% ipython --no-banner

In [1]: import numpy as np

In [2]: np.set_printoptions(precision=2, suppress=True, linewidth=100, legacy="1.25")

In [3]: def rnd(a):
   ...:     return np.round(a, 2) + 0
   ...: 

In [4]: X = np.load("x.npy")

In [5]: X
Out[5]: 
array([[ 4,  5, -3,  4, -5, -2,  0, -1, -2, -4, -5, -2, -5, -5, -5],
       [ 0,  2,  4,  2,  0, -3, -4, -1,  2,  0,  4, -2,  1, -3,  0],
       [ 0,  0,  4,  2, -1,  0,  4, -2,  0,  5, -1,  5, -1, -4,  5],
       [ 0,  0,  0,  1, -1,  4,  5,  2,  0, -5, -1,  4, -5,  0,  4],
       [ 0,  0,  0,  0,  3,  3, -5, -2, -5, -1, -4, -3, -1,  0,  2],
       [ 0,  0,  0,  0,  0,  4,  2,  0, -2,  4, -5, -1,  4, -1, -4],
       [ 0,  0,  0,  0,  0,  0,  5,  4, -3,  1,  4, -1, -1, -2, -4],
       [ 0,  0,  0,  0,  0,  0,  0,  2, -2, -2,  3,  5,  2, -3, -3],
       [ 0,  0,  0,  0,  0,  0,  0,  0, -5,  1, -3,  3,  0,  0, -1],
       [ 0,  0,  0,  0,  0,  0,  0,  0,  0, -4,  4,  2, -3,  5,  5],
       [ 0,  0,  0,  0,  0,  0,  0,  0,  0,  0,  2, -3,  5,  3,  1],
       [ 0,  0,  0,  0,  0,  0,  0,  0,  0,  0,  0,  4,  4, -5, -3],
       [ 0,  0,  0,  0,  0,  0,  0,  0,  0,  0,  0,  0,  4, -5,  4],
       [ 0,  0,  0,  0,  0,  0,  0,  0,  0,  0,  0,  0,  0, -4,  0],
       [ 0,  0,  0,  0,  0,  0,  0,  0,  0,  0,  0,  0,  0,  0,  1]])

In [6]: Uu, sig, vt = np.linalg.svd(X)

In [7]: np.argmax(sig[:-1] / (sig[1:] + 1e-6)) + 1
Out[7]: 14

In [8]: A2 = Uu[:, :14] @ np.diag(sig[:14]) @ vt[:14]

In [9]: rnd(np.linalg.norm(X - A2, 2)), rnd(sig[14])
Out[9]: (0.01, 0.01)

In [10]: np.linalg.matrix_rank(X, rtol=0.05)
Out[10]: 11

In [11]: np.linalg.matrix_rank(A2)
Out[11]: 14
